% python3 -q
>>> import numpy as np
>>> import numpy.linalg as la
>>> np.set_printoptions(precision=2, suppress=True, linewidth=140, sign=" ")
>>> def rd(a):
...     return np.round(a, 2) + 0
... 
>>> A = np.loadtxt("dump.csv", delimiter=",")
>>> rd(A)
array([[ 0.66, -0.02,  0.53,  0.25, -0.29, -0.87,  0.23, -1.89,  0.95,  1.12, -1.17,  0.28, -0.4 ],
       [-0.99,  0.74, -0.44,  0.14, -1.  , -0.63,  0.07, -0.89, -0.37, -0.28,  1.52,  0.96, -1.28],
       [ 0.17, -0.13,  0.04,  0.86,  0.51,  1.33,  0.18,  0.04,  0.94, -1.29, -0.67,  1.58, -0.81],
       [-0.25,  1.08, -1.02,  0.27,  2.25, -0.07, -0.19, -0.88,  0.  , -0.09,  0.16, -0.79, -0.31],
       [ 0.66, -1.65, -0.57, -1.15,  0.67, -0.02,  1.11, -0.85,  0.07, -0.3 ,  1.07,  0.55,  0.48],
       [ 0.  , -0.98, -1.35, -0.16, -0.15,  0.36, -2.22, -0.03,  0.37,  0.86,  0.05,  0.45, -0.19],
       [-1.32, -0.23,  1.08,  0.64,  0.45,  0.79,  0.13, -0.07,  1.22,  1.16,  1.19,  0.02,  0.72],
       [ 0.41, -0.96,  0.44,  0.67,  0.39,  0.72,  0.46,  0.25, -1.24,  1.09,  0.18, -0.52, -1.81],
       [ 0.17,  0.32, -1.8 ,  0.65, -0.39, -0.24,  1.44,  1.09,  0.81,  1.03, -0.11,  0.15,  0.01],
       [-0.83,  0.8 , -0.11, -1.99, -0.03,  1.28,  0.44, -0.12, -0.32,  0.84, -0.84,  0.51, -0.28],
       [ 0.08,  0.16,  0.71, -0.39,  1.25, -1.5 , -0.26,  1.18, -0.22,  0.63,  0.01,  1.6 , -0.19],
       [-0.91, -0.4 , -0.45,  1.14,  0.09,  0.07,  0.25, -0.66, -1.68,  0.26, -0.78,  0.9 ,  1.31],
       [-1.9 , -1.29, -0.17, -0.29,  0.17, -0.93,  0.28,  0.25,  0.51, -0.62, -0.97, -0.67, -0.75]])
>>> u = np.array([1, 5, 1])
>>> rd(np.polyval(u, A[11]))
array([-2.72, -0.85, -1.03,  7.98,  1.43,  1.34,  2.33, -1.86, -4.57,  2.38, -2.28,  6.34,  9.26])
>>> rd(np.cross(A[11, :3], A[4, :3]))
array([-0.5 , -0.82,  1.76])
